$ ipython --no-banner

In [1]: import numpy as np

In [2]: from numpy import linalg as LA

In [3]: np.set_printoptions(precision=3, suppress=True, linewidth=100)

In [4]: def rnd(a):
   ...:     return np.round(a, 3) + 0
   ...: 

In [5]: F = np.load("arr.npy")

In [6]: F
Out[6]: 
array([[-9.034,  3.224,  5.856,  8.708, -8.864,  5.965,  6.353, -2.907,  0.062, -8.824,  2.831,
        -5.877,  0.39 ],
       [-6.013,  2.947,  3.872,  5.762, -6.034,  3.83 ,  3.523, -1.818,  0.003, -5.964,  2.238,
        -3.529,  0.143],
       [-5.761,  2.124,  3.656,  5.791, -6.205,  3.483,  4.246, -1.92 , -0.051, -6.354,  1.966,
        -3.748, -0.194],
       [-3.277,  1.195,  1.4  ,  3.393, -2.967,  1.599,  1.699, -0.929, -0.147, -2.616,  1.183,
        -2.048,  0.084],
       [-0.13 , -0.631,  0.181, -0.078, -0.42 ,  0.064, -0.01 , -0.448, -0.3  ,  0.24 , -0.068,
        -0.54 , -0.332],
       [-3.433,  1.412,  2.481,  2.841, -3.331,  2.074,  2.311, -1.06 , -0.48 , -2.694,  0.745,
        -1.776,  0.045],
       [-6.121,  1.527,  3.553,  5.771, -6.002,  4.361,  3.437, -2.511,  0.055, -5.924,  1.862,
        -4.094,  0.165],
       [-2.991,  0.863,  2.615,  2.764, -3.276,  2.255,  2.426, -1.015,  0.014, -2.875,  0.888,
        -1.699, -0.304],
       [ 5.863, -2.269, -3.042, -5.501,  6.333, -4.061, -3.817,  1.928, -0.024,  5.808, -2.434,
         4.33 ,  0.371],
       [-5.569,  2.124,  4.386,  5.83 , -5.697,  3.73 ,  3.949, -1.878,  0.153, -5.611,  1.872,
        -3.624,  0.012],
       [-6.535,  2.223,  4.519,  6.138, -6.166,  3.834,  3.901, -2.247, -0.144, -6.058,  1.825,
        -4.048,  0.495],
       [-8.285,  3.052,  5.922,  8.994, -9.256,  5.391,  5.994, -3.421, -0.517, -8.43 ,  2.766,
        -5.958,  0.104],
       [-9.24 ,  2.993,  6.451,  9.584, -9.308,  5.993,  6.252, -3.441,  0.173, -9.025,  2.763,
        -5.815, -0.248],
       [ 9.469, -3.224, -5.568, -8.932,  8.992, -5.818, -5.511,  2.847,  0.338,  8.507, -2.829,
         5.69 , -0.012]])

In [7]: U, sigma, Vt = LA.svd(F)

In [8]: np.argmax(sigma[:-1] / (sigma[1:] + 1e-6)) + 1
Out[8]: np.int64(1)

In [9]: other = U[:, :1] @ np.diag(sigma[:1]) @ Vt[:1]

In [10]: LA.matrix_rank(other)
Out[10]: np.int64(1)

In [11]: rnd(LA.norm(F - other, 2)), rnd(sigma[1])
Out[11]: (np.float64(1.923), np.float64(1.923))

In [12]: rnd(np.abs(F - other).max())
Out[12]: np.float64(0.843)

In [13]: W0 = np.load("m.npy")

In [14]: W0
Out[14]: 
array([[3.3, 1. , 2. , 3. , 3. , 3. , 1. , 1. , 0. , 0. , 3. ],
       [2. , 3.3, 3. , 1. , 0. , 1. , 0. , 0. , 2. , 2. , 0. ],
       [2. , 0. , 0.3, 3. , 1. , 0. , 1. , 2. , 1. , 3. , 0. ],
       [1. , 1. , 0. , 2.3, 2. , 2. , 3. , 0. , 3. , 3. , 0. ],
       [3. , 0. , 0. , 3. , 1.3, 1. , 2. , 1. , 1. , 0. , 2. ],
       [3. , 2. , 3. , 2. , 3. , 1.3, 3. , 2. , 1. , 3. , 2. ],
       [1. , 2. , 0. , 3. , 2. , 3. , 3.3, 1. , 1. , 0. , 0. ],
       [2. , 0. , 1. , 2. , 3. , 0. , 1. , 1.3, 0. , 2. , 0. ],
       [1. , 0. , 0. , 0. , 1. , 3. , 1. , 1. , 3.3, 3. , 3. ],
       [2. , 2. , 0. , 1. , 1. , 2. , 3. , 0. , 2. , 0.3, 1. ],
       [3. , 1. , 2. , 3. , 3. , 3. , 1. , 1. , 0. , 0. , 3.3]])

In [15]: other = LA.inv(W0)

In [16]: np.allclose(other, W0.T)
Out[16]: False

In [17]: rnd(W0 @ other)
Out[17]: 
array([[1., 0., 0., 0., 0., 0., 0., 0., 0., 0., 0.],
       [0., 1., 0., 0., 0., 0., 0., 0., 0., 0., 0.],
       [0., 0., 1., 0., 0., 0., 0., 0., 0., 0., 0.],
       [0., 0., 0., 1., 0., 0., 0., 0., 0., 0., 0.],
       [0., 0., 0., 0., 1., 0., 0., 0., 0., 0., 0.],
       [0., 0., 0., 0., 0., 1., 0., 0., 0., 0., 0.],
       [0., 0., 0., 0., 0., 0., 1., 0., 0., 0., 0.],
       [0., 0., 0., 0., 0., 0., 0., 1., 0., 0., 0.],
       [0., 0., 0., 0., 0., 0., 0., 0., 1., 0., 0.],
       [0., 0., 0., 0., 0., 0., 0., 0., 0., 1., 0.],
       [0., 0., 0., 0., 0., 0., 0., 0., 0., 0., 1.]])

In [18]: x = np.array([4, 0, 4, 5, 5, 2, 3, 4, 5, 4, 2])

In [19]: rhs = W0 @ x

In [20]: rhs
Out[20]: array([70.2, 45. , 57.2, 65.5, 54.5, 89.6, 53.9, 53.2, 56.5, 44.2, 69.6])

In [21]: rnd(LA.solve(W0.T, W0[5]))
Out[21]: array([0., 0., 0., 0., 0., 1., 0., 0., 0., 0., 0.])

In [22]: rnd(LA.solve(W0, -3 * rhs))
Out[22]: array([-12.,   0., -12., -15., -15.,  -6.,  -9., -12., -15., -12.,  -6.])

In [23]: rnd(LA.solve(W0, W0[:, 5]))
Out[23]: array([0., 0., 0., 0., 0., 1., 0., 0., 0., 0., 0.])

In [24]: rnd(LA.solve(W0, rhs + W0[:, 2]))
Out[24]: array([4., 0., 5., 5., 5., 2., 3., 4., 5., 4., 2.])

In [25]: rnd(LA.solve(W0, rhs))
Out[25]: array([4., 0., 4., 5., 5., 2., 3., 4., 5., 4., 2.])

In [26]: X = np.load("x.npy")

In [27]: X
Out[27]: 
array([[1, 0, 0, 0, 0, 0, 0, 0, 0, 0, 0, 0, 0, 0],
       [5, 1, 0, 0, 0, 0, 0, 0, 0, 0, 0, 0, 0, 0],
       [5, 4, 1, 0, 0, 0, 0, 0, 0, 0, 0, 0, 0, 0],
       [5, 4, 1, 1, 0, 0, 0, 0, 0, 0, 0, 0, 0, 0],
       [4, 2, 1, 4, 1, 0, 0, 0, 0, 0, 0, 0, 0, 0],
       [4, 2, 1, 2, 5, 1, 0, 0, 0, 0, 0, 0, 0, 0],
       [0, 0, 2, 5, 2, 1, 1, 0, 0, 0, 0, 0, 0, 0],
       [1, 0, 5, 2, 3, 3, 2, 1, 0, 0, 0, 0, 0, 0],
       [2, 2, 1, 0, 4, 5, 5, 5, 1, 0, 0, 0, 0, 0],
       [1, 3, 5, 2, 0, 4, 3, 1, 2, 1, 0, 0, 0, 0],
       [0, 5, 1, 5, 1, 4, 3, 5, 0, 5, 1, 0, 0, 0],
       [0, 0, 3, 2, 0, 2, 1, 5, 2, 3, 1, 1, 0, 0],
       [0, 4, 2, 3, 0, 5, 1, 2, 1, 4, 5, 1, 1, 0],
       [2, 2, 4, 0, 2, 3, 5, 2, 3, 1, 1, 0, 2, 1]])

In [28]: U, sigma, Vt = LA.svd(X)

In [29]: np.argmax(sigma[:-1] / (sigma[1:] + 1e-6)) + 1
Out[29]: np.int64(13)

In [30]: other = U[:, :13] @ np.diag(sigma[:13]) @ Vt[:13]

In [31]: rnd(LA.norm(X - other, 2)), rnd(sigma[13])
Out[31]: (np.float64(0.0), np.float64(0.0))

In [32]: rnd(LA.norm(X - other) / LA.norm(X))
Out[32]: np.float64(0.0)

In [33]: LA.matrix_rank(X, rtol=0.05)
Out[33]: np.int64(11)

In [34]: rnd(np.abs(X - other).max())
Out[34]: np.float64(0.0)

In [35]: rnd(LA.det(X))
Out[35]: np.float64(1.0)

In [36]: np.trace(X)
Out[36]: np.int64(14)

In [37]: np.allclose(X @ X.T, X.T @ X)
Out[37]: False

In [38]: U, sigma, Vt = LA.svd(X, full_matrices=False)

In [39]: rnd(np.sqrt((sigma ** 2).sum())), rnd(LA.norm(X))
Out[39]: (np.float64(28.827), np.float64(28.827))

In [40]: rnd(sigma / sigma[0])
Out[40]: 
array([1.   , 0.522, 0.4  , 0.329, 0.285, 0.209, 0.181, 0.131, 0.104, 0.066, 0.051, 0.005, 0.001,
       0.   ])

In [41]: U.shape, sigma.shape, Vt.shape
Out[41]: ((14, 14), (14,), (14, 14))

In [42]: [round(float(x), 3) for x in LA.svd(X, compute_uv=False)[:3]]
Out[42]: [21.897, 11.432, 8.758]

In [43]: np.argsort(-LA.norm(X, axis=0).round(6), kind="stable")[:3]
Out[43]: array([0, 5, 1])

In [44]: rnd(LA.norm(X, 2) / LA.norm(X))
Out[44]: np.float64(0.76)

In [45]: rnd(np.sort(LA.eigvals(X)))
Out[45]: array([1., 1., 1., 1., 1., 1., 1., 1., 1., 1., 1., 1., 1., 1.])

In [46]: LA.matrix_rank(X - X[0, 0] * np.eye(14))
Out[46]: np.int64(13)

In [47]: E = np.load("dump.npy")

In [48]: E
Out[48]: 
array([[-3, -1,  3, -2,  0,  3,  1,  2, -2, -1, -3],
       [-3,  3,  1,  3,  3, -2,  0, -1, -2,  3, -1],
       [-1, -3, -2,  0, -2,  2,  0, -3, -3,  3, -2],
       [ 1,  1, -2,  3, -1, -2, -1,  2, -1,  1, -2],
       [-1,  0,  2,  1,  0,  1, -1, -1, -3,  2, -3],
       [-1, -1, -1,  0,  0, -1,  0,  2,  2,  2,  3],
       [-3,  2, -2, -1, -2, -1,  1, -2,  2,  0,  0],
       [ 1, -1,  1,  0, -2,  1, -2,  1,  3,  2,  1],
       [-3, -1,  0, -3,  2, -3, -1,  2, -1,  2,  0],
       [ 0, -1,  0,  3,  1,  3, -3, -1, -1,  1, -1],
       [-3, -1, -3, -1, -3, -1, -3, -1, -1,  2,  3]])

In [49]: [round(float(x), 3) for x in LA.svd(E, compute_uv=False)[:3]]
Out[49]: [10.339, 9.555, 8.375]

In [50]: round(np.log10(LA.cond(E)))
Out[50]: 2

In [51]: rnd(np.abs(LA.svd(E)[2][-1]))
Out[51]: array([0.249, 0.565, 0.305, 0.387, 0.131, 0.437, 0.017, 0.189, 0.153, 0.325, 0.062])

In [52]: U, sigma, Vt = LA.svd(E, full_matrices=False)

In [53]: rnd(U.T @ U)
Out[53]: 
array([[1., 0., 0., 0., 0., 0., 0., 0., 0., 0., 0.],
       [0., 1., 0., 0., 0., 0., 0., 0., 0., 0., 0.],
       [0., 0., 1., 0., 0., 0., 0., 0., 0., 0., 0.],
       [0., 0., 0., 1., 0., 0., 0., 0., 0., 0., 0.],
       [0., 0., 0., 0., 1., 0., 0., 0., 0., 0., 0.],
       [0., 0., 0., 0., 0., 1., 0., 0., 0., 0., 0.],
       [0., 0., 0., 0., 0., 0., 1., 0., 0., 0., 0.],
       [0., 0., 0., 0., 0., 0., 0., 1., 0., 0., 0.],
       [0., 0., 0., 0., 0., 0., 0., 0., 1., 0., 0.],
       [0., 0., 0., 0., 0., 0., 0., 0., 0., 1., 0.],
       [0., 0., 0., 0., 0., 0., 0., 0., 0., 0., 1.]])

In [54]: rnd(sigma / sigma[0])
Out[54]: array([1.   , 0.924, 0.81 , 0.761, 0.612, 0.464, 0.41 , 0.329, 0.267, 0.206, 0.009])

In [55]: rnd(Vt @ Vt.T)
Out[55]: 
array([[1., 0., 0., 0., 0., 0., 0., 0., 0., 0., 0.],
       [0., 1., 0., 0., 0., 0., 0., 0., 0., 0., 0.],
       [0., 0., 1., 0., 0., 0., 0., 0., 0., 0., 0.],
       [0., 0., 0., 1., 0., 0., 0., 0., 0., 0., 0.],
       [0., 0., 0., 0., 1., 0., 0., 0., 0., 0., 0.],
       [0., 0., 0., 0., 0., 1., 0., 0., 0., 0., 0.],
       [0., 0., 0., 0., 0., 0., 1., 0., 0., 0., 0.],
       [0., 0., 0., 0., 0., 0., 0., 1., 0., 0., 0.],
       [0., 0., 0., 0., 0., 0., 0., 0., 1., 0., 0.],
       [0., 0., 0., 0., 0., 0., 0., 0., 0., 1., 0.],
       [0., 0., 0., 0., 0., 0., 0., 0., 0., 0., 1.]])

In [56]: rnd(U.T @ E @ Vt.T)
Out[56]: 
array([[10.339,  0.   ,  0.   ,  0.   ,  0.   ,  0.   ,  0.   ,  0.   ,  0.   ,  0.   ,  0.   ],
       [ 0.   ,  9.555,  0.   ,  0.   ,  0.   ,  0.   ,  0.   ,  0.   ,  0.   ,  0.   ,  0.   ],
       [ 0.   ,  0.   ,  8.375,  0.   ,  0.   ,  0.   ,  0.   ,  0.   ,  0.   ,  0.   ,  0.   ],
       [ 0.   ,  0.   ,  0.   ,  7.869,  0.   ,  0.   ,  0.   ,  0.   ,  0.   ,  0.   ,  0.   ],
       [ 0.   ,  0.   ,  0.   ,  0.   ,  6.328,  0.   ,  0.   ,  0.   ,  0.   ,  0.   ,  0.   ],
       [ 0.   ,  0.   ,  0.   ,  0.   ,  0.   ,  4.798,  0.   ,  0.   ,  0.   ,  0.   ,  0.   ],
       [ 0.   ,  0.   ,  0.   ,  0.   ,  0.   ,  0.   ,  4.242,  0.   ,  0.   ,  0.   ,  0.   ],
       [ 0.   ,  0.   ,  0.   ,  0.   ,  0.   ,  0.   ,  0.   ,  3.403,  0.   ,  0.   ,  0.   ],
       [ 0.   ,  0.   ,  0.   ,  0.   ,  0.   ,  0.   ,  0.   ,  0.   ,  2.755,  0.   ,  0.   ],
       [ 0.   ,  0.   ,  0.   ,  0.   ,  0.   ,  0.   ,  0.   ,  0.   ,  0.   ,  2.127,  0.   ],
       [ 0.   ,  0.   ,  0.   ,  0.   ,  0.   ,  0.   ,  0.   ,  0.   ,  0.   ,  0.   ,  0.089]])
